>>> import numpy as np
>>> import numpy.linalg as la
>>> np.set_printoptions(suppress=True, linewidth=140)
>>> arr = np.load("test9.npy")
>>> print(arr.round(2))
[[ 0.97 -0.15 -0.1 ]
 [-0.15  0.32 -0.44]
 [-0.1  -0.44  0.71]]
>>> print(np.round(arr @ la.pinv(arr) @ arr, 2))
[[ 0.97 -0.15 -0.1 ]
 [-0.15  0.32 -0.44]
 [-0.1  -0.44  0.71]]
>>> print(np.abs(np.diag(la.qr(arr)[1])) > 1e-9)
[ True  True False]
>>> print(la.lstsq(arr[:-1].T, arr[-1])[2])
2
>>> print(round(float(la.det(arr.T)), 2))
-0.0
>>> print(np.round(la.det(2 * arr), 2), round(float(la.det(arr)), 2))
-0.0 -0.0
>>> print(np.round(la.eigvals(arr).sum().real, 2))
2.0
>>> U, s, vt = la.svd(arr)
>>> vecs = vt[:(s > 1e-8).sum()]
>>> rng = np.random.default_rng(62)
>>> x = arr[2] + 3 * arr[0] + rng.integers(2) * np.eye(3)[2]
>>> print(x.round(2))
[ 2.8  -0.89  0.42]
>>> print(np.round(np.diag(vecs.T @ vecs), 2))
[0.97 0.32 0.71]
>>> print(np.allclose(vecs.T @ vecs @ x, x))
True
>>> F = np.loadtxt("case5.csv", delimiter=",")
>>> print(F)
[[ 3.  9.  7.  7.  7.  6.  2.  0. -1.]
 [ 7.  7.  7.  9.  5.  5.  1.  3. -8.]
 [ 2.  0.  2.  8.  3.  3.  1.  5.  8.]
 [ 5.  4.  6.  7.  7.  7.  6.  2.  0.]
 [ 2.  1.  3.  0.  5.  0.  4.  1.  7.]
 [ 6.  2.  4.  8.  9.  1.  4.  7. -9.]
 [ 6.  2.  9.  2.  8.  7.  4.  8.  0.]
 [ 8.  5.  9.  8.  1.  1.  7.  9.  1.]
 [ 0.  0.  0.  0.  0.  0.  0.  0. -3.]]
>>> M2 = F[0, 0] * F[1:] - np.outer(F[1:, 0], F[0])
>>> print(M2)
[[  0. -42. -28. -22. -34. -27. -11.   9. -17.]
 [  0. -18.  -8.  10.  -5.  -3.  -1.  15.  26.]
 [  0. -33. -17. -14. -14.  -9.   8.   6.   5.]
 [  0. -15.  -5. -14.   1. -12.   8.   3.  23.]
 [  0. -48. -30. -18. -15. -33.   0.  21. -21.]
 [  0. -48. -15. -36. -18. -15.   0.  24.   6.]
 [  0. -57. -29. -32. -53. -45.   5.  27.  11.]
 [  0.   0.   0.   0.   0.   0.   0.   0.  -9.]]
>>> print(np.round(F[:, 0] / F[0, 0], 2))
[1.   2.33 0.67 1.67 0.67 2.   2.   2.67 0.  ]
>>> Q, vecs = la.qr(F[:, :8])[0], la.qr(F[:, 8:])[0]
>>> s = la.svd(Q.T @ vecs, compute_uv=False)
>>> print((s > 0.9).sum())
1
>>> print(s.round(2))
[0.98]
>>> print(np.round(np.degrees(np.arccos(s.clip(0, 1))), 2))
[10.54]
>>> print(round(la.norm(Q @ Q.T - vecs @ vecs.T, 2), 2))
1.0
>>> labels = rng.permutation(9)
>>> M2 = F[:, labels] * rng.choice([-1, 1], 9)
>>> print(M2)
[[ 2.  7. -1. -7.  3. -9. -0. -6.  7.]
 [ 1.  5. -8. -7.  7. -7. -3. -5.  9.]
 [ 1.  3.  8. -2.  2. -0. -5. -3.  8.]
 [ 6.  7.  0. -6.  5. -4. -2. -7.  7.]
 [ 4.  5.  7. -3.  2. -1. -1. -0.  0.]
 [ 4.  9. -9. -4.  6. -2. -7. -1.  8.]
 [ 4.  8.  0. -9.  6. -2. -8. -7.  2.]
 [ 7.  1.  1. -9.  8. -5. -9. -1.  8.]
 [ 0.  0. -3. -0.  0. -0. -0. -0.  0.]]
>>> U, _, vt = la.svd(F.T @ M2)
>>> print(np.round(la.lstsq(F, M2)[0], 2) + 0)
[[ 0.  0.  0.  0.  1.  0.  0.  0.  0.]
 [ 0.  0.  0.  0.  0. -1.  0.  0.  0.]
 [ 0.  0.  0. -1.  0.  0.  0.  0.  0.]
 [ 0.  0.  0.  0.  0.  0.  0.  0.  1.]
 [ 0.  1.  0.  0.  0.  0.  0.  0.  0.]
 [ 0.  0.  0.  0.  0.  0.  0. -1.  0.]
 [ 1.  0.  0.  0.  0.  0.  0.  0.  0.]
 [ 0.  0.  0.  0.  0.  0. -1.  0.  0.]
 [ 0.  0.  1.  0.  0.  0.  0.  0.  0.]]
>>> print(np.round(U @ vt, 2) + 0)
[[ 0.  0.  0.  0.  1.  0.  0.  0.  0.]
 [ 0.  0.  0.  0.  0. -1.  0.  0.  0.]
 [ 0.  0.  0. -1.  0.  0.  0.  0.  0.]
 [ 0.  0.  0.  0.  0.  0.  0.  0.  1.]
 [ 0.  1.  0.  0.  0.  0.  0.  0.  0.]
 [ 0.  0.  0.  0.  0.  0.  0. -1.  0.]
 [ 1.  0.  0.  0.  0.  0.  0.  0.  0.]
 [ 0.  0.  0.  0.  0.  0. -1.  0.  0.]
 [ 0.  0.  1.  0.  0.  0.  0.  0.  0.]]
